% python3 -q
>>> import numpy as np
>>> from numpy import linalg as LA
>>> np.set_printoptions(precision=3, suppress=True, linewidth=160)
>>> E = np.load("a.npy")
>>> E
array([[ 0,  2, -3,  0, -2,  3],
       [-3,  2,  0,  3, -2,  0],
       [ 3, -3,  0, -3,  3,  0],
       [ 0, -4,  6,  0,  2, -3],
       [ 6, -4,  0, -3,  2,  0],
       [-6,  6,  0,  3, -3,  0]])
>>> f, g = E[1], E[3]
>>> f @ f
np.int64(26)
>>> pr = (f @ g) / (f @ f) * f
>>> LA.matrix_rank(np.outer(f, g))
np.int64(1)
>>> q, V = LA.qr(E[:, :3])[0], LA.qr(E[:, 3:])[0]
>>> sig = LA.svd(q.T @ V, compute_uv=False)
>>> sig
array([0.949, 0.949, 0.949])
>>> q, R = LA.qr(E)
>>> np.allclose(R.T @ R, E.T @ E)
True
>>> np.round(q @ R, 3) + 0
array([[ 0.,  2., -3.,  0., -2.,  3.],
       [-3.,  2.,  0.,  3., -2.,  0.],
       [ 3., -3.,  0., -3.,  3.,  0.],
       [ 0., -4.,  6.,  0.,  2., -3.],
       [ 6., -4.,  0., -3.,  2.,  0.],
       [-6.,  6.,  0.,  3., -3.,  0.]])
>>> np.round(q.T @ q, 3) + 0
array([[1., 0., 0., 0., 0., 0.],
       [0., 1., 0., 0., 0., 0.],
       [0., 0., 1., 0., 0., 0.],
       [0., 0., 0., 1., 0., 0.],
       [0., 0., 0., 0., 1., 0.],
       [0., 0., 0., 0., 0., 1.]])
>>> q.shape, R.shape
((6, 6), (6, 6))
>>> round(float(np.trace(q @ q.T)), 3)
6.0
>>> Y = np.array([[2, 0, 3, 0, 2], [1, 0, 2, 0, 3], [1, 2, 2, 2, 1], [3, 1, 1, 2, 3]])
>>> data = Y.T @ Y
>>> data
array([[15,  5, 13,  8, 17],
       [ 5,  5,  5,  6,  5],
       [13,  5, 18,  6, 17],
       [ 8,  6,  6,  8,  8],
       [17,  5, 17,  8, 23]])
>>> U, sig, VT = LA.svd(data)
>>> V = VT[:(sig > 1e-8).sum()]
>>> rng = np.random.default_rng(43819)
>>> x = data[3] + 2 * data[2] + rng.integers(2) * np.eye(5)[0]
>>> x
array([34., 16., 42., 20., 42.])
>>> np.allclose(V.T @ V @ x, x)
True
>>> round(LA.norm(x - V.T @ V @ x), 3)
np.float64(0.0)
>>> LA.matrix_rank(np.vstack([data, x]))
np.int64(4)
>>> np.diag(V.T @ V)
array([0.952, 0.511, 0.969, 0.57 , 0.998])
>>> rank = LA.matrix_rank(data)
>>> rank
np.int64(4)
>>> N = LA.svd(data)[2][rank:].T
>>> [int(LA.matrix_rank(np.delete(data, i, axis=0))) for i in range(5)]
[4, 4, 4, 4, 4]
>>> LA.matrix_rank(data.T @ data), LA.matrix_rank(data @ data.T)
(np.int64(4), np.int64(4))
>>> np.allclose(data @ N, 0)
True
>>> U, sig, VT = LA.svd(data)
>>> np.argmax(sig[:-1] / (sig[1:] + 1e-6)) + 1
np.int64(4)
>>> Y = U[:, :4] @ np.diag(sig[:4]) @ VT[:4]
>>> LA.matrix_rank(data, rtol=0.05)
np.int64(3)
>>> evals, V = LA.eigh(data)
>>> np.round(LA.eigvalsh(data @ data), 3) + 0
array([   0.   ,    1.395,   16.524,   60.615, 3132.466])
>>> np.abs(V[:, -1])
array([0.495, 0.192, 0.514, 0.274, 0.616])
>>> evals.round(3) + 0
array([ 0.   ,  1.181,  4.065,  7.786, 55.968])
>>> idx = rng.permutation(5)
>>> idx
array([2, 3, 1, 0, 4])
>>> Y = data[idx][:, idx]
>>> np.trace(Y)
np.int64(69)
>>> np.diag(Y)
array([18,  8,  5, 15, 23])
>>> np.allclose(Y, data)
False
>>> np.round(np.sort(np.abs(LA.eigvals(Y))), 3) + 0
array([ 0.   ,  1.181,  4.065,  7.786, 55.968])
>>> m1 = np.loadtxt("x.csv", delimiter=",")
>>> m1
array([[-1.536, -1.28 ],
       [-1.28 ,  1.536]])
>>> x = np.array([0, -3, 1, 5, -1, 2])
>>> rhs = E @ x
>>> rhs
array([-1, 11, -9, 10, -5,  0])
>>> LA.solve(E, 5 * rhs)
array([  0., -15.,   5.,  25.,  -5.,  10.])
>>> LA.solve(E, E[:, 1])
array([ 0.,  1.,  0.,  0., -0.,  0.])
>>> np.abs(np.diag(LA.qr(data)[1])) > 1e-9
array([ True,  True,  True,  True, False])
>>> LA.lstsq(data[:-1].T, data[-1])[2]
np.int32(4)
>>> ang = np.radians(90)
>>> R = np.eye(2)
>>> R[1, 1] = R[0, 0] = np.cos(ang)
>>> R[1, 0], R[0, 1] = -np.sin(ang), np.sin(ang)
>>> R.round(3) + 0
array([[ 0.,  1.],
       [-1.,  0.]])
>>> Y = m1 @ R.T
>>> Y
array([[-1.28 ,  1.536],
       [ 1.536,  1.28 ]])
